>>> import numpy as np
>>> import numpy.linalg as la
>>> np.set_printoptions(suppress=True, linewidth=160)
>>> X = np.array([[7.9, 8.1, -1.0],
...     [8.0, 7.9, -1.1],
...     [8.1, 8.0, -0.9],
...     [8.1, 8.1, -0.9],
...     [8.0, 8.1, -1.3],
...     [8.0, 8.0, -1.1],
...     [7.9, 8.1, -1.0],
...     [7.8, 8.0, -1.0],
...     [0.9, 9.1, -5.0],
...     [0.8, 8.9, -5.2],
...     [1.1, 9.0, -4.9],
...     [1.1, 9.0, -5.0],
...     [1.1, 8.9, -5.1],
...     [0.8, 9.0, -4.9],
...     [0.8, 9.2, -5.1],
...     [0.9, 8.9, -5.0]])
>>> W2 = X[[6, 3]].astype(float)
>>> for _ in range(3):
...     idx = la.norm(X[:, None] - W2, axis=-1).argmin(axis=1)
...     W2 = np.array([X[idx == j].mean(axis=0) for j in range(2)])
... 
>>> idx
array([1, 1, 1, 1, 1, 1, 1, 1, 0, 0, 0, 0, 0, 0, 0, 0])
>>> np.abs(W2[1] - W2[0]).argmax()
np.int64(0)
>>> m1 = np.array([[-3, 3, 0, 0], [-1, 2, 0, 0], [0, 0, -3, 3], [0, 0, -1, 2]])
>>> m1.shape
(4, 4)
>>> np.unravel_index(np.abs(m1).argmax(), m1.shape)
(np.int64(0), np.int64(0))
>>> np.round(m1.mean(axis=0), 1)
array([-1. ,  1.2, -1. ,  1.2])
>>> la.rank(m1)
Traceback (most recent call last):
  File "<python-input-12>", line 1, in <module>
    la.rank(m1)
    ^^^^^^^
AttributeError: module 'numpy.linalg' has no attribute 'rank'
>>> m1[:, 4]
Traceback (most recent call last):
  File "<python-input-13>", line 1, in <module>
    m1[:, 4]
    ~~^^^^^^
IndexError: index 4 is out of bounds for axis 1 with size 4
>>> vals, V = la.eig(m1)
>>> round(np.prod(vals), 1)
np.float64(9.0)
>>> vals.round(1)
array([-2.3,  1.3, -2.3,  1.3])
>>> np.round(np.sort(la.eigvals(la.inv(m1))), 1)
array([-0.4, -0.4,  0.8,  0.8])
>>> out = m1 / la.norm(m1, axis=1, keepdims=True)
>>> gram = out @ out.T
>>> np.argwhere(np.triu(np.abs(gram) > 0.95, 1))
array([], shape=(0, 2), dtype=int64)
>>> gram[1].round(1)
array([0.9, 1. , 0. , 0. ])
>>> (gram - 2 * np.eye(4)).round(6).argmax(axis=1)
array([1, 0, 3, 2])
>>> (np.abs(gram) > 0.9).astype(int)
array([[1, 1, 0, 0],
       [1, 1, 0, 0],
       [0, 0, 1, 1],
       [0, 0, 1, 1]])
>>> np.round(la.norm(out, axis=1), 1)
array([1., 1., 1., 1.])
>>> np.degrees(np.arccos(np.clip(gram[1, 2], -1, 1)))
np.float64(90.0)
>>> A = np.load("mat.npy")
>>> A
array([[ 0.4,  1.1,  2.4],
       [ 0.6,  1.2,  3.1],
       [-0.2,  0.9,  3.4],
       [ 0. ,  1. ,  3.2],
       [ 0.1,  0.8,  3.2],
       [ 0.2,  1.3,  3.1],
       [-0.1,  0.7,  3.2],
       [ 2.3,  3.6,  1.7],
       [ 1.8,  3. ,  2.3],
       [ 1.5,  2.9,  2.2],
       [ 2.2,  2.9,  2.1],
       [ 2.5,  2.7,  2. ],
       [ 2.1,  3.3,  1.9],
       [ 2.1,  2.6,  2.3]])
>>> out = np.c_[A[:, :2] @ np.array([[1, 3], [3, 2]]), np.array([-1, 4, -2, -1, -4, -2, 1, 2, 0, -3, -1, 0, 4, -1])]
>>> out.round(1)
array([[ 3.7,  3.4, -1. ],
       [ 4.2,  4.2,  4. ],
       [ 2.5,  1.2, -2. ],
       [ 3. ,  2. , -1. ],
       [ 2.5,  1.9, -4. ],
       [ 4.1,  3.2, -2. ],
       [ 2. ,  1.1,  1. ],
       [13.1, 14.1,  2. ],
       [10.8, 11.4,  0. ],
       [10.2, 10.3, -3. ],
       [10.9, 12.4, -1. ],
       [10.6, 12.9,  0. ],
       [12. , 12.9,  4. ],
       [ 9.9, 11.5, -1. ]])
>>> np.round(la.norm(la.qr(A)[0].T @ out, axis=0) ** 2 / ((out ** 2).sum(axis=0) + 1e-12), 1)
array([1. , 1. , 0.1])
>>> np.round(la.norm(out - A @ la.lstsq(A, out)[0], axis=0), 1) + 0
array([0. , 0. , 8.1])
>>> la.matrix_rank(np.c_[A, out])
np.int64(4)
>>> proj = out @ la.solve(out.T @ out, out.T)
>>> np.round(np.trace(proj), 1)
np.float64(3.0)
>>> np.round(la.eigvalsh(proj), 1) + 0
array([0., 0., 0., 0., 0., 0., 0., 0., 0., 0., 0., 1., 1., 1.])
>>> np.allclose(proj @ proj, proj)
True
>>> np.round(np.diag(proj), 1)
array([0.1, 0.3, 0.2, 0.1, 0.2, 0.2, 0.1, 0.2, 0.1, 0.3, 0.2, 0.3, 0.4, 0.2])
>>> gram = np.cov(A, rowvar=False)
>>> np.round(np.corrcoef(A.T), 1)
array([[ 1. ,  0.9, -0.9],
       [ 0.9,  1. , -0.9],
       [-0.9, -0.9,  1. ]])
>>> np.round(A.std(axis=0), 1)
array([1. , 1. , 0.6])
>>> np.round(np.polyfit(A[:, 1], A[:, 0], 1), 1)
array([ 0.9, -0.7])
>>> np.round(np.corrcoef(A[:, 1], A[:, 0])[0, 1], 1)
np.float64(0.9)
>>> gram.round(1)
array([[ 1.1,  1.1, -0.6],
       [ 1.1,  1.2, -0.6],
       [-0.6, -0.6,  0.3]])
>>> gram.shape
(3, 3)
>>> np.argsort(-A.std(axis=0).round(6), kind="stable")
array([1, 0, 2])
>>> np.round(la.eigvalsh(gram)[::-1], 1) + 0
array([2.5, 0.1, 0. ])
>>> M = np.load("x.npy")
>>> M
array([[0., 0., 5.],
       [0., 0., 7.],
       [5., 7., 0.]])
>>> proj = np.triu(np.array([[0, -2, 4], [-3, 3, -1], [-3, -5, -2]]), 1) + np.eye(3)
>>> out = proj @ M @ la.inv(proj)
>>> np.trace(out), np.trace(M)
(np.float64(0.0), np.float64(0.0))
>>> round(float(la.det(out)), 1)
0.0
>>> proj @ M - M @ proj
array([[ 20.,  28., -14.],
       [ -5.,  -7.,   0.],
       [  0.,  10., -13.]])
>>> feats = np.load("sample3.npy")
>>> feats
array([[ 20,  -3,   4],
       [-10,   2,  -2],
       [ 25,  -1,   5]])
>>> np.allclose(feats[:-1].T @ la.lstsq(feats[:-1].T, feats[-1])[0], feats[-1])
True
>>> np.abs(np.diag(la.qr(feats)[1])) > 1e-9
array([ True,  True, False])
>>> np.round(feats @ la.pinv(feats) @ feats, 1)
array([[ 20.,  -3.,   4.],
       [-10.,   2.,  -2.],
       [ 25.,  -1.,   5.]])
>>> la.lstsq(feats[:-1].T, feats[-1])[2]
np.int32(2)
>>> np.unique(feats.round(6), axis=0).shape
(3, 3)
>>> feats.shape
(3, 3)
>>> np.abs(feats).max()
np.int64(25)
>>> la.rank(feats)
Traceback (most recent call last):
  File "<python-input-63>", line 1, in <module>
    la.rank(feats)
    ^^^^^^^
AttributeError: module 'numpy.linalg' has no attribute 'rank'
>>> la.matrix_rank(feats)
np.int64(2)
>>> np.round(feats.mean(axis=0), 1)
array([11.7, -0.7,  2.3])
>>> feats.sum(axis=0)
array([35, -2,  7])
>>> feats - feats[0]
array([[  0,   0,   0],
       [-30,   5,  -6],
       [  5,   2,   1]])
>>> Uu, sv, Vh = la.svd(feats, full_matrices=False)
>>> np.abs(Uu[:, 0]).round(6).argmax()
np.int64(2)
>>> np.allclose(Uu * sv @ Vh, feats)
True
>>> np.round(np.cumsum(sv ** 2) / np.sum(sv ** 2), 1)
array([1., 1., 1.])
>>> np.round(Uu.T @ feats @ Vh.T, 1) + 0
array([[34.3,  0. ,  0. ],
       [ 0. ,  2. ,  0. ],
       [ 0. ,  0. ,  0. ]])
>>> (sv > 1e-8).sum()
np.int64(2)
>>> rng = np.random.default_rng(30)
>>> K = np.eye(4, dtype=int)[rng.permutation(4)] * np.array([-8, 8, 8, -6])
>>> K
array([[-8,  0,  0,  0],
       [ 0,  8,  0,  0],
       [ 0,  0,  0, -6],
       [ 0,  0,  8,  0]])
>>> r = la.matrix_rank(M)
>>> r
np.int64(2)
>>> ns = la.svd(M)[2][r:].T
>>> [int(la.matrix_rank(M[:i])) for i in range(1, len(M) + 1)]
[1, 1, 2]
>>> M @ ns
array([[0.],
       [0.],
       [0.]])
>>> ns.shape
(3, 1)
>>> np.round(ns[:, 0] / ns[np.abs(ns[:, 0]).round(6).argmax(), 0], 1)
array([ 1. , -0.7,  0. ])
>>> [int(la.matrix_rank(np.delete(M, i, axis=0))) for i in range(3)]
[2, 2, 1]
>>> la.matrix_rank(M.T @ M), la.matrix_rank(M @ M.T)
(np.int64(2), np.int64(2))
>>> data = np.load("data.npy")
>>> data
array([[ 1,  0,  0],
       [ 2,  0,  3],
       [ 4,  0,  5],
       [ 6,  3,  7],
       [ 6,  4,  8],
       [ 8,  4,  8],
       [11,  6, 10],
       [12,  9, 10],
       [12, 10, 12],
       [13, 10, 12],
       [15, 11, 14]])
>>> proj = data @ la.solve(data.T @ data, data.T)
>>> np.round(np.diag(proj), 1)
array([0.1, 0.1, 0.4, 0.2, 0.5, 0.2, 0.3, 0.3, 0.4, 0.2, 0.3])
>>> np.round(proj @ data[:, 2], 1) + 0
array([ 0.,  3.,  5.,  7.,  8.,  8., 10., 10., 12., 12., 14.])
>>> x0 = np.array([3, -2, -3, 1])
>>> np.sign((m1 @ x0).round(6))
array([-1, -1,  1,  1])
>>> m1 @ np.ones(4)
array([0., 1., 0., 1.])
>>> m1 @ np.eye(4)[3]
array([0., 0., 3., 2.])
>>> np.einsum("ij,j->i", m1, x0)
array([-15,  -7,  12,   5])
>>> Xc = data - data.mean(axis=0)
>>> V = la.svd(Xc)[2][:1]
>>> out = Xc - Xc @ V.T @ V
>>> np.round(np.diag(V.T @ V), 1)
array([0.4, 0.3, 0.3])
>>> np.round(la.norm(out) / la.norm(Xc), 1)
np.float64(0.2)
>>> np.round(out.std(axis=0), 1)
array([0.5, 0.8, 0.8])
>>> la.norm(out, axis=1).round(6).argmax()
np.int64(0)
>>> np.round(np.cov(Xc @ V.T, rowvar=False), 1)
np.float64(56.7)
>>> x0 = np.array([2, 2, 0])
>>> target = data @ x0
>>> np.round(la.pinv(data) @ data, 1) + 0
array([[1., 0., 0.],
       [0., 1., 0.],
       [0., 0., 1.]])
>>> target
array([ 2,  4,  8, 18, 20, 24, 34, 42, 44, 46, 52])
>>> target = target + 0.1 * rng.normal(size=11)
>>> target.round(1)
array([ 1.9,  4. ,  8. , 18.2, 19.9, 24.1, 34. , 42.1, 44. , 46. , 52. ])
>>> b, *_ = la.lstsq(data, target)
>>> b.round()
array([ 2.,  2., -0.])
>>> b.round(1) + 0
array([2., 2., 0.])
>>> [round(float(la.norm(la.solve(data.T @ data + lam * np.eye(3), data.T @ target))), 2) for lam in (0, 1, 10, 100)]
[2.83, 2.75, 2.46, 2.12]
>>> np.round(data.T @ (target - data @ b), 1) + 0
array([0., 0., 0.])
